% ipython --no-banner

In [1]: import numpy as np

In [2]: from numpy import linalg as LA

In [3]: np.set_printoptions(precision=2, suppress=True, linewidth=160)

In [4]: rnd = lambda a: np.round(a, 2) + 0

In [5]: E = np.load("layer6.npy")

In [6]: E
Out[6]: 
array([[-2, -1,  0,  1],
       [ 2,  3,  4,  5],
       [ 6,  7,  8,  9],
       [10, 11, 12, 13],
       [14, 15, 16, 17]])

In [7]: u = np.array([-4, -4, -5])

In [8]: np.polyval(u, E[0])
Out[8]: array([-13,  -5,  -5, -13])

In [9]: np.array([np.convolve(row, u, "same") for row in E])
Out[9]: 
array([[  12,   14,    1,   -4],
       [ -20,  -38,  -51,  -40],
       [ -52,  -90, -103,  -76],
       [ -84, -142, -155, -112],
       [-116, -194, -207, -148]])

In [10]: np.cross(E[0, :3], E[3, :3])
Out[10]: array([-12,  24, -12])

In [11]: np.abs(np.diag(LA.qr(E)[1])) > 1e-9
Out[11]: array([ True,  True, False, False])

In [12]: np.allclose(E[:-1].T @ LA.lstsq(E[:-1].T, E[-1])[0], E[-1])
Out[12]: True

In [13]: J = np.loadtxt("case16.csv", delimiter=",")

In [14]: rnd(J)
Out[14]: 
array([[ 1.  ,  0.  ,  0.  ,  0.  ,  0.  ],
       [ 0.  ,  0.71,  0.71,  0.  ,  0.  ],
       [ 0.  , -0.71,  0.71,  0.  ,  0.  ],
       [ 0.  ,  0.  ,  0.  ,  1.  ,  0.  ],
       [ 0.  ,  0.  ,  0.  ,  0.  ,  1.  ]])

In [15]: rnd(LA.norm(J, axis=0))
Out[15]: array([1., 1., 1., 1., 1.])

In [16]: J[:, 4] @ J[:, 2]
Out[16]: np.float64(0.0)

In [17]: rnd(LA.pinv(J))
Out[17]: 
array([[ 1.  ,  0.  ,  0.  ,  0.  ,  0.  ],
       [ 0.  ,  0.71, -0.71,  0.  ,  0.  ],
       [ 0.  ,  0.71,  0.71,  0.  ,  0.  ],
       [ 0.  ,  0.  ,  0.  ,  1.  ,  0.  ],
       [ 0.  ,  0.  ,  0.  ,  0.  ,  1.  ]])

In [18]: rnd(J @ J.T)
Out[18]: 
array([[1., 0., 0., 0., 0.],
       [0., 1., 0., 0., 0.],
       [0., 0., 1., 0., 0.],
       [0., 0., 0., 1., 0.],
       [0., 0., 0., 0., 1.]])
